$ python -q
>>> import numpy as np
>>> np.set_printoptions(precision=2, suppress=True, linewidth=120)
>>> rd = lambda a: np.round(a, 2) + 0
>>> A = np.array([[1, -2, 4], [1, -1, 1], [1, 0, 0], [1, 1, 1]])
>>> r0, g = A[0], A[1]
>>> r0 @ g
np.int64(7)
>>> pr = (r0 @ g) / (r0 @ r0) * r0
>>> rd(np.linalg.norm(r0 + g) ** 2 + np.linalg.norm(r0 - g) ** 2)
np.float64(48.0)
>>> rd(pr)
array([ 0.33, -0.67,  1.33])
>>> np.outer(r0, g)
array([[ 1, -1,  1],
       [-2,  2, -2],
       [ 4, -4,  4]])
>>> np.linalg.matrix_rank(np.outer(r0, g))
np.int64(1)
>>> arr = np.load("sample12.npy")
>>> arr
array([[-3,  0,  0,  0],
       [ 0,  0,  0,  2],
       [ 0,  3,  0,  0],
       [ 0,  0,  2,  0]])
>>> r0 = np.array([1, 5])
>>> np.correlate(arr[2], arr[1], "full")
array([0, 6, 0, 0, 0, 0, 0])
>>> np.cross(arr[2, :3], arr[1, :3])
array([0, 0, 0])
>>> np.polyval(r0, arr[2])
array([5, 8, 5, 5])
>>> rng = np.random.default_rng(46)
>>> A2 = arr + rng.integers(-2, 3, (4, 2)) @ rng.integers(-2, 3, (2, 4))
>>> A2
array([[-1,  2,  4,  2],
       [ 0, -4, -6,  2],
       [-1,  2, -2, -1],
       [ 3, -1,  2,  3]])
>>> np.abs(A2 - arr).sum(axis=1)
array([10, 10,  5,  7])
>>> A2 = np.array([[2, 0, 1], [1, 1, 1], [2, 2, 0], [1, 1, 2]])
>>> np.einsum("ik,kj->ji", arr, A2)
array([[-6,  2,  3,  4],
       [ 0,  2,  3,  4],
       [-3,  4,  3,  0]])
>>> np.einsum("ik,kj->ij", arr, A2)
array([[-6,  0, -3],
       [ 2,  2,  4],
       [ 3,  3,  3],
       [ 4,  4,  0]])
>>> np.vstack([arr, A2.T]).shape
(7, 4)
>>> A2.T @ arr.T
array([[-6,  2,  3,  4],
       [ 0,  2,  3,  4],
       [-3,  4,  3,  0]])
